$ python3 -q
>>> import numpy as np
>>> np.set_printoptions(precision=3, suppress=True, linewidth=100)
>>> F = np.load("data.npy")
>>> print(F)
[[1 0 0 0 0 0]
 [0 0 1 0 0 0]
 [0 0 0 1 0 0]
 [0 1 0 0 0 0]
 [0 0 0 0 1 0]
 [0 0 0 0 0 1]]
>>> rng = np.random.default_rng(4236)
>>> idx = rng.permutation(6)
>>> M2 = F[:, idx] * rng.choice([-1, 1], 6)
>>> print(M2)
[[ 0  0  0  1  0  0]
 [ 0 -1  0  0  0  0]
 [-1  0  0  0  0  0]
 [ 0  0  1  0  0  0]
 [ 0  0  0  0  1  0]
 [ 0  0  0  0  0  1]]
>>> left, _, VT = np.linalg.svd(F.T @ M2)
>>> print(left @ VT)
[[ 0.  0.  0.  1.  0.  0.]
 [ 0.  0.  1.  0.  0.  0.]
 [ 0. -1.  0.  0.  0.  0.]
 [-1.  0.  0.  0.  0.  0.]
 [ 0.  0.  0.  0.  1.  0.]
 [ 0.  0.  0.  0.  0.  1.]]
>>> print(np.linalg.lstsq(F, M2)[0])
[[ 0.  0.  0.  1.  0.  0.]
 [ 0.  0.  1.  0.  0.  0.]
 [ 0. -1.  0.  0.  0.  0.]
 [-1.  0.  0.  0.  0.  0.]
 [ 0.  0.  0.  0.  1.  0.]
 [ 0.  0.  0.  0.  0.  1.]]
>>> C2 = M2.T @ M2
>>> print(np.allclose(C2, C2.T))
True
>>> A = np.loadtxt("block7.csv", delimiter=",")
>>> print(A)
[[1.    0.9   0.81  0.729 0.656 0.59 ]
 [0.9   1.    0.9   0.81  0.729 0.656]
 [0.81  0.9   1.    0.9   0.81  0.729]
 [0.729 0.81  0.9   1.    0.9   0.81 ]
 [0.656 0.729 0.81  0.9   1.    0.9  ]
 [0.59  0.656 0.729 0.81  0.9   1.   ]]
>>> x = np.array([-2, 2, -4, -3, 5, 2])
>>> print(A @ x)
[-1.167 -0.873 -1.012 -0.318  1.006  1.286]
>>> print(A @ (2 * x))
[-2.334 -1.746 -2.024 -0.636  2.012  2.572]
>>> print(np.linalg.norm(A @ x) <= np.linalg.norm(A, 2) * np.linalg.norm(x) + 1e-9)
True
>>> print(np.einsum("ij,j->i", A, x))
[-1.167 -0.873 -1.012 -0.318  1.006  1.286]
>>> print((A * x).sum(axis=1))
[-1.167 -0.873 -1.012 -0.318  1.006  1.286]
